% python3 -q
>>> import numpy as np
>>> from numpy import linalg as LA
>>> np.set_printoptions(precision=3, suppress=True, linewidth=140)
>>> M = np.load("block11.npy")
>>> print(M)
[[ 14 -14 -35 -21  28   7]
 [-18  18  45  27 -36  -9]
 [-14  14  35  21 -28  -7]
 [-18  18  45  27 -36  -9]]
>>> # rows 1 and 3 are equal
>>> cov = M.T @ M
>>> print(np.trace(cov), (M ** 2).sum())
15340 15340
>>> print(LA.matrix_rank(cov))
1
>>> print(np.allclose(cov, cov.T))
True
>>> feats = np.cumsum(np.array([[2, 1, 3, 5, 8, 0, 7],
...     [1, 5, 2, 5, 6, 4, 9],
...     [6, 4, 8, 9, 8, 6, 3],
...     [7, 6, 2, 2, 1, 3, 8],
...     [2, 1, 0, 3, 2, 1, 3],
...     [9, 0, 6, 2, 6, 9, 5],
...     [3, 5, 4, 1, 6, 5, 6],
...     [6, 9, 7, 2, 1, 7, 7],
...     [6, 0, 1, 5, 2, 6, 0],
...     [8, 1, 8, 5, 1, 4, 9],
...     [3, 9, 8, 9, 5, 7, 1],
...     [7, 4, 3, 6, 1, 4, 3],
...     [4, 6, 1, 0, 9, 4, 6],
...     [5, 9, 7, 7, 6, 6, 3],
...     [8, 0, 0, 8, 6, 7, 7],
...     [6, 8, 5, 6, 2, 8, 3],
...     [3, 3, 5, 6, 9, 8, 1]]), axis=0)
>>> print(feats)
[[ 2  1  3  5  8  0  7]
 [ 3  6  5 10 14  4 16]
 [ 9 10 13 19 22 10 19]
 [16 16 15 21 23 13 27]
 [18 17 15 24 25 14 30]
 [27 17 21 26 31 23 35]
 [30 22 25 27 37 28 41]
 [36 31 32 29 38 35 48]
 [42 31 33 34 40 41 48]
 [50 32 41 39 41 45 57]
 [53 41 49 48 46 52 58]
 [60 45 52 54 47 56 61]
 [64 51 53 54 56 60 67]
 [69 60 60 61 62 66 70]
 [77 60 60 69 68 73 77]
 [83 68 65 75 70 81 80]
 [86 71 70 81 79 89 81]]
>>> Ac = feats - feats.mean(axis=0)
>>> evecs = LA.svd(Ac)[2][:1]
>>> B = Ac - Ac @ evecs.T @ evecs
>>> print(np.diag(evecs.T @ evecs))
[0.195 0.123 0.121 0.13  0.103 0.194 0.135]
>>> print(np.cov(Ac @ evecs.T, rowvar=False))
3956.4207797460267
>>> print(LA.norm(B, axis=1).round(6).argmax())
9
>>> X = np.cumsum(np.array([[1, 0, 0, 1, 0, 2, 2],
...     [1, 0, 2, 1, 0, 0, 0],
...     [0, 2, 0, 2, 1, 2, 2],
...     [0, 1, 1, 2, 1, 0, 1],
...     [2, 2, 1, 2, 0, 0, 1],
...     [2, 1, 0, 0, 1, 2, 1],
...     [1, 1, 1, 1, 2, 0, 1],
...     [0, 0, 1, 0, 2, 0, 1],
...     [1, 1, 1, 2, 1, 0, 0],
...     [1, 0, 1, 2, 2, 2, 0],
...     [0, 2, 2, 0, 2, 2, 2],
...     [1, 0, 2, 1, 2, 0, 1],
...     [2, 0, 1, 0, 0, 1, 0],
...     [1, 2, 1, 0, 2, 1, 2],
...     [2, 2, 1, 0, 2, 0, 0],
...     [1, 1, 1, 1, 0, 2, 1],
...     [0, 2, 0, 0, 0, 2, 1],
...     [1, 1, 1, 1, 1, 2, 2],
...     [2, 2, 1, 2, 0, 2, 1],
...     [2, 1, 2, 1, 0, 0, 2],
...     [0, 1, 2, 2, 1, 1, 0]]), axis=0)
>>> print(X)
[[ 1  0  0  1  0  2  2]
 [ 2  0  2  2  0  2  2]
 [ 2  2  2  4  1  4  4]
 [ 2  3  3  6  2  4  5]
 [ 4  5  4  8  2  4  6]
 [ 6  6  4  8  3  6  7]
 [ 7  7  5  9  5  6  8]
 [ 7  7  6  9  7  6  9]
 [ 8  8  7 11  8  6  9]
 [ 9  8  8 13 10  8  9]
 [ 9 10 10 13 12 10 11]
 [10 10 12 14 14 10 12]
 [12 10 13 14 14 11 12]
 [13 12 14 14 16 12 14]
 [15 14 15 14 18 12 14]
 [16 15 16 15 18 14 15]
 [16 17 16 15 18 16 16]
 [17 18 17 16 19 18 18]
 [19 20 18 18 19 20 19]
 [21 21 20 19 19 20 21]
 [21 22 22 21 20 21 21]]
>>> u = np.array([2, 2, 2])
>>> print(np.convolve(X[17], u))
[ 34  70 104 102 104 106 110  72  36]
>>> cov = np.cov(X, rowvar=False)
>>> print(cov.shape)
(7, 7)
>>> print(np.round(np.corrcoef(X[:, 2], X[:, 1])[0, 1], 3))
0.977
>>> print(np.argsort(-X.std(axis=0).round(6), kind="stable"))
[4 1 2 0 5 6 3]
>>> print(np.diff(X, axis=0))
[[1 0 2 1 0 0 0]
 [0 2 0 2 1 2 2]
 [0 1 1 2 1 0 1]
 [2 2 1 2 0 0 1]
 [2 1 0 0 1 2 1]
 [1 1 1 1 2 0 1]
 [0 0 1 0 2 0 1]
 [1 1 1 2 1 0 0]
 [1 0 1 2 2 2 0]
 [0 2 2 0 2 2 2]
 [1 0 2 1 2 0 1]
 [2 0 1 0 0 1 0]
 [1 2 1 0 2 1 2]
 [2 2 1 0 2 0 0]
 [1 1 1 1 0 2 1]
 [0 2 0 0 0 2 1]
 [1 1 1 1 1 2 2]
 [2 2 1 2 0 2 1]
 [2 1 2 1 0 0 2]
 [0 1 2 2 1 1 0]]
>>> print(np.unravel_index(np.abs(X).argmax(), X.shape))
(np.int64(20), np.int64(1))
>>> X[21]
Traceback (most recent call last):
  File "<python-input-28>", line 1, in <module>
    X[21]
    ~^^^^
IndexError: index 21 is out of bounds for axis 0 with size 21
>>> P = X @ LA.solve(X.T @ X, X.T)
>>> print(np.allclose(P @ P, P))
True
>>> print(np.round(LA.eigvalsh(P), 3) + 0)
[0. 0. 0. 0. 0. 0. 0. 0. 0. 0. 0. 0. 0. 0. 1. 1. 1. 1. 1. 1. 1.]
>>> print(np.round(P @ X[:, 4], 3) + 0)
[ 0.  0.  1.  2.  2.  3.  5.  7.  8. 10. 12. 14. 14. 16. 18. 18. 18. 19. 19. 19. 20.]
>>> print(round(np.trace(P), 3))
7.0
>>> dist = LA.norm(X[:, None] - X[None], axis=-1)
>>> print(np.unravel_index(dist.round(6).argmax(), dist.shape))
(np.int64(0), np.int64(20))
>>> print((dist + 1e9 * np.eye(21)).round(6).argmin(axis=1))
[ 1  0  3  2  5  6  7  6  7  8 11 12 11 14 15 14 15 16 19 20 19]
>>> print(dist[:5, :5])
[[ 0.     2.449  5.196  7.81  11.091]
 [ 2.449  0.     4.123  6.557  9.644]
 [ 5.196  4.123  0.     2.828  6.164]
 [ 7.81   6.557  2.828  0.     3.742]
 [11.091  9.644  6.164  3.742  0.   ]]
>>> F = np.loadtxt("out13.csv", delimiter=",")
>>> print(F)
[[ 1.  2.  2. -1.  1. -3. -3.]
 [ 2.  1. -2. -2. -3.  1. -1.]
 [ 0.  0. -5.  4. -5.  1.  3.]
 [ 0.  0. -1. -2. -2. -4. -5.]
 [ 0.  0. -3.  0. -2. -2.  3.]
 [ 0.  0.  5. -4. -5.  0.  2.]
 [ 0.  0.  5. -2.  1.  5.  0.]]
>>> vec = np.array([-1, -9, -1, -6, 9, 9, 8])
>>> rhs = F @ vec
>>> print(rhs)
[-57. -23. -31. -81.  -9. -10.  61.]
>>> print(np.round(LA.solve(F, F[:, 5]), 3) + 0)
[0. 0. 0. 0. 0. 1. 0.]
>>> print(np.round(LA.solve(F.T, F[5]), 3) + 0)
[0. 0. 0. 0. 0. 1. 0.]
>>> rng = np.random.default_rng(7283)
>>> A = np.eye(7, dtype=int)[rng.permutation(7)] * np.array([-1, 1, 1, 2, -2, 0, 0])
>>> print(A)
[[ 0  0  0  0  0  0  0]
 [ 0  1  0  0  0  0  0]
 [ 0  0  0  0  0  0  0]
 [ 0  0  0  0 -2  0  0]
 [-1  0  0  0  0  0  0]
 [ 0  0  0  2  0  0  0]
 [ 0  0  1  0  0  0  0]]
>>> # rows 0 and 2 are equal
>>> left, sigma, Vt = LA.svd(A)
>>> print(np.argmax(sigma[:-1] / (sigma[1:] + 1e-6)) + 1)
5
>>> print(sigma)
[2. 2. 1. 1. 1. 0. 0.]
>>> B = left[:, :5] @ np.diag(sigma[:5]) @ Vt[:5]
>>> print(B)
[[ 0.  0.  0.  0.  0.  0.  0.]
 [ 0.  1.  0.  0.  0.  0.  0.]
 [ 0.  0.  0.  0.  0.  0.  0.]
 [ 0.  0.  0.  0. -2.  0.  0.]
 [-1.  0.  0.  0.  0.  0.  0.]
 [ 0.  0.  0.  2.  0.  0.  0.]
 [ 0.  0.  1.  0.  0.  0.  0.]]
>>> print(LA.matrix_rank(A, rtol=0.05))
5
>>> print(np.round(LA.norm(A - B) / LA.norm(A), 3))
0.0
>>> arr = np.load("m.npy")
>>> print(arr)
[[-14.785  46.744 -12.292 -10.632  -0.736 -44.339]
 [-15.101  45.618 -11.997 -11.532  -2.085 -46.156]
 [-14.896  45.045 -10.953 -12.762  -3.001 -45.992]
 [  1.581  -0.681   3.188  -8.62   -1.924 -16.95 ]
 [-16.44   47.199 -11.249 -10.75   -0.54  -47.461]
 [  1.306  -2.409   3.085  -6.994  -0.338 -17.208]
 [  8.635 -70.028  20.144 -17.628   6.825  13.775]
 [  2.96    0.578   3.652  -7.131  -0.703 -18.45 ]
 [  2.121   1.382   3.225  -7.95   -3.475 -19.289]
 [-12.876  47.432 -11.987 -13.893  -0.185 -45.559]
 [-14.18   46.995 -11.397 -14.322  -2.152 -45.77 ]
 [-16.916  46.219 -12.39  -10.713  -0.746 -47.179]
 [  9.695 -69.721  17.913 -18.267   6.07   12.896]
 [  9.346 -70.735  19.616 -16.913   4.677  14.183]
 [-16.362  45.87  -11.121 -11.933  -1.992 -48.189]
 [  8.251 -69.827  21.265 -17.732   5.792  13.675]
 [-16.011  45.609 -11.004 -12.489  -1.895 -47.058]]
>>> print(round(float(LA.norm(arr)), 3))
262.048
>>> print(np.unravel_index(np.abs(arr).argmax(), arr.shape))
(np.int64(13), np.int64(1))
>>> print(LA.svd(arr, compute_uv=False))
[244.9    91.811  14.551   5.412   3.911   2.837]
>>> cov = np.cov(arr, rowvar=False)
>>> print(np.argwhere(np.triu(np.abs(np.corrcoef(arr.T)) > 0.8, 1)))
[[0 1]
 [0 2]
 [0 5]
 [1 2]
 [1 4]
 [1 5]
 [2 4]
 [2 5]
 [4 5]]
>>> print(cov.shape)
(6, 6)
>>> print(np.polyfit(arr[:, 5], arr[:, 3], 1))
[ -0.071 -14.189]
>>> print(LA.eigvalsh(cov)[::-1])
[3305.351   23.923    1.865    1.233    0.52     0.348]
>>> print(arr.std(axis=0))
[10.686 47.203 12.86   3.576  3.267 24.618]
>>> B = np.c_[arr[:, :2] @ np.array([[-7, 2], [-6, -7]]), np.array([3, 3, 3, 2, 0, 1, 2, 2, 0, 2, 2, 0, 0, 2, 1, 1, 2])]
>>> print(B)
[[-176.969 -356.778    3.   ]
 [-168.001 -349.528    3.   ]
 [-165.998 -345.107    3.   ]
 [  -6.981    7.929    2.   ]
 [-168.114 -363.273    0.   ]
 [   5.312   19.475    1.   ]
 [ 359.723  507.466    2.   ]
 [ -24.188    1.874    2.   ]
 [ -23.139   -5.432    0.   ]
 [-194.46  -357.776    2.   ]
 [-182.71  -357.325    2.   ]
 [-158.902 -357.365    0.   ]
 [ 350.461  507.437    0.   ]
 [ 358.988  513.837    2.   ]
 [-160.686 -353.814    1.   ]
 [ 361.205  505.291    1.   ]
 [-161.577 -351.285    2.   ]]
>>> print(np.round(LA.norm(B - arr @ LA.lstsq(arr, B)[0], axis=0), 3) + 0)
[0.    0.    3.902]
>>> sigma = 10 * 0.2 ** np.arange(7)
>>> data = rng.normal(size=(25, 7)) * rng.permutation(sigma)
>>> print(data.round(3) + 0)
[[  0.04    0.044   1.055  -0.217   0.003   4.286   0.001]
 [ -0.023   0.037   2.536   0.193   0.002   9.11    0.001]
 [ -0.018  -0.076  -2.384   0.179  -0.004 -27.717   0.   ]
 [  0.005   0.079   3.492  -0.463   0.001   2.402   0.   ]
 [  0.013  -0.083  -2.371  -0.148   0.002   6.498  -0.001]
 [ -0.025   0.117   3.391  -0.348  -0.004  -1.884   0.   ]
 [  0.007   0.075   0.25    0.066   0.003   8.505   0.001]
 [ -0.003   0.051  -0.052  -0.197  -0.003   2.582   0.   ]
 [ -0.002   0.061  -1.735   0.312  -0.007  10.071   0.002]
 [  0.016   0.082  -2.927  -0.496  -0.003  -4.65    0.001]
 [  0.003  -0.053   0.446  -0.104   0.     20.103   0.   ]
 [  0.003  -0.003  -1.881  -0.219  -0.001 -18.161   0.   ]
 [ -0.005  -0.001   1.325  -0.089  -0.003   0.947   0.   ]
 [  0.     -0.047   2.984   0.307   0.002  -2.747   0.   ]
 [ -0.024  -0.107  -2.304  -0.553  -0.002  -8.106   0.   ]
 [  0.      0.027   0.69    0.07   -0.002  -2.268  -0.001]
 [  0.02   -0.041   4.439  -0.741   0.005   0.13   -0.001]
 [  0.015   0.129  -1.86   -0.321   0.001  -6.88    0.   ]
 [ -0.006  -0.108  -0.563   0.177  -0.001  10.497   0.   ]
 [  0.004  -0.104  -1.485  -0.39    0.001  -5.364   0.   ]
 [  0.023   0.305  -0.777  -0.025   0.002  13.499  -0.001]
 [ -0.023   0.132   1.077  -0.202  -0.007   0.948   0.   ]
 [ -0.002   0.007  -0.428  -0.156   0.     -6.64    0.   ]
 [ -0.019  -0.034  -0.567   0.457  -0.005  -6.644  -0.001]
 [  0.014   0.036   1.283  -0.494  -0.002  -0.566  -0.001]]
>>> # column 5 dominates
>>> vec = np.array([3, 5, 5, 3, 5, 1, 0])
>>> a = np.maximum(data @ vec, 0)
>>> print(np.flatnonzero(a > 1e-9))
[ 0  1  3  5  6  7  8 10 12 13 15 16 18 20 21 24]
>>> E = np.array([[0, 0, 1, 1, 3],
...     [0, 0, 3, 1, 1],
...     [0, 0, 2, 0, 0],
...     [0, 0, 0, 3, 1],
...     [0, 0, 0, 0, 1]])
>>> print(E)
[[0 0 1 1 3]
 [0 0 3 1 1]
 [0 0 2 0 0]
 [0 0 0 3 1]
 [0 0 0 0 1]]
>>> r = LA.matrix_rank(E)
>>> print(r)
3
>>> null = LA.svd(E)[2][r:].T
>>> print(np.round(E @ null, 3) + 0)
[[0. 0.]
 [0. 0.]
 [0. 0.]
 [0. 0.]
 [0. 0.]]
>>> print(np.allclose(E @ null, 0))
True
>>> print([int(LA.matrix_rank(E[:i])) for i in range(1, len(E) + 1)])
[1, 2, 3, 3, 3]
>>> print(np.allclose(E, E.T))
False
>>> print(np.sort(np.abs(LA.eigvals(E))))
[0. 0. 1. 2. 3.]
>>> print(np.allclose(E @ E.T, E.T @ E))
False
>>> print((E - E.T) / 2)
[[ 0.   0.   0.5  0.5  1.5]
 [ 0.   0.   1.5  0.5  0.5]
 [-0.5 -1.5  0.   0.   0. ]
 [-0.5 -0.5  0.   0.   0.5]
 [-1.5 -0.5  0.  -0.5  0. ]]
>>> print(np.trace(E))
6
>>> print((E + E.T) / 2)
[[0.  0.  0.5 0.5 1.5]
 [0.  0.  1.5 0.5 0.5]
 [0.5 1.5 2.  0.  0. ]
 [0.5 0.5 0.  3.  0.5]
 [1.5 0.5 0.  0.5 1. ]]
>>> P = np.triu(np.array([[2, 1, -3, 3, -2],
...     [0, 6, 3, -2, 3],
...     [1, -7, -3, -9, 2],
...     [-1, -8, -6, -8, -8],
...     [-1, -1, 3, -6, -4]]), 1) + np.eye(5)
>>> B = P @ E @ LA.inv(P)
>>> print(B)
[[  0.   0.  -2.  -7. -47.]
 [  0.   0.   9.  76. 592.]
 [  0.   0.   2.  -9. -83.]
 [  0.   0.   0.   3.  17.]
 [  0.   0.   0.   0.   1.]]
>>> print(LA.svd(A, compute_uv=False))
[2. 2. 1. 1. 1. 0. 0.]
>>> print(LA.norm(A, axis=0))
[1. 1. 1. 2. 2. 0. 0.]
>>> print(LA.pinv(A))
[[ 0.   0.   0.   0.  -1.   0.   0. ]
 [ 0.   1.   0.   0.   0.   0.   0. ]
 [ 0.   0.   0.   0.   0.   0.   1. ]
 [ 0.   0.   0.   0.   0.   0.5  0. ]
 [ 0.   0.   0.  -0.5  0.   0.   0. ]
 [ 0.   0.   0.   0.   0.   0.   0. ]
 [ 0.   0.   0.   0.   0.   0.   0. ]]
